$ python3 -q
>>> import numpy as np
>>> from numpy import linalg as LA
>>> np.set_printoptions(precision=2, suppress=True, linewidth=160, legacy="1.25")
>>> M = np.load("block10.npy")
>>> print(M)
[[ 1  0  0  0  0  0  0  0  0  0  0  0  0]
 [-1  1  0  0  0  0  0  0  0  0  0  0  0]
 [-1  5  1  0  0  0  0  0  0  0  0  0  0]
 [ 4 -2 -2  1  0  0  0  0  0  0  0  0  0]
 [-5 -3  1 -1  1  0  0  0  0  0  0  0  0]
 [-1  0  3  0 -2  1  0  0  0  0  0  0  0]
 [-2 -4 -3 -1 -2  5  1  0  0  0  0  0  0]
 [-2 -4 -3  2  2  0 -3  1  0  0  0  0  0]
 [-5 -1 -5  3  5  3 -4 -5  1  0  0  0  0]
 [-2 -1 -3  3 -1 -3  2 -3 -2  1  0  0  0]
 [-2 -3 -2  0 -3 -1 -4  3 -3 -2  1  0  0]
 [-3  2 -3  3  0  4  0  1 -4  4 -1  1  0]
 [-2 -4  5  0 -5  1 -4 -5 -4  0 -2 -2  1]]
>>> U, sig, Vt = LA.svd(M)
>>> print(sig.round(2) + 0)
[14.81 12.61  9.28  8.4   7.26  6.8   5.88  3.76  1.66  0.74  0.15  0.02  0.  ]
>>> M2 = U[:, :12] @ np.diag(sig[:12]) @ Vt[:12]
>>> print(np.round(np.abs(M - M2).max(), 2))
0.0
>>> print(LA.matrix_rank(M, rtol=0.05))
10
>>> print(LA.matrix_rank(M2))
12
>>> print(round(LA.norm(M, 1), 2), round(float(LA.norm(M, np.inf)), 2))
31.0 35.0
>>> print(round(LA.norm(M[2], 1), 2), round(float(LA.norm(M[2], np.inf)), 2))
7.0 5.0
>>> print(np.round(LA.norm(M[2] - M[4]), 2))
9.06
>>> print(M[2] @ M[4])
-9
>>> print(LA.norm(M, axis=1).argmax())
12
>>> C2 = M.T @ M
>>> print(np.allclose(C2, C2.T))
True
>>> print(np.trace(C2), (M ** 2).sum())
686 686
>>> print((M @ M.T).shape)
(13, 13)
>>> print(np.diag(C2))
[ 99 102 105  34  73  62  62  70  46  21   6   5   1]
>>> print(np.round(LA.eigvalsh(C2)[::-1], 2) + 0)
[219.27 159.03  86.16  70.49  52.77  46.24  34.57  14.14   2.75   0.55   0.02   0.     0.  ]
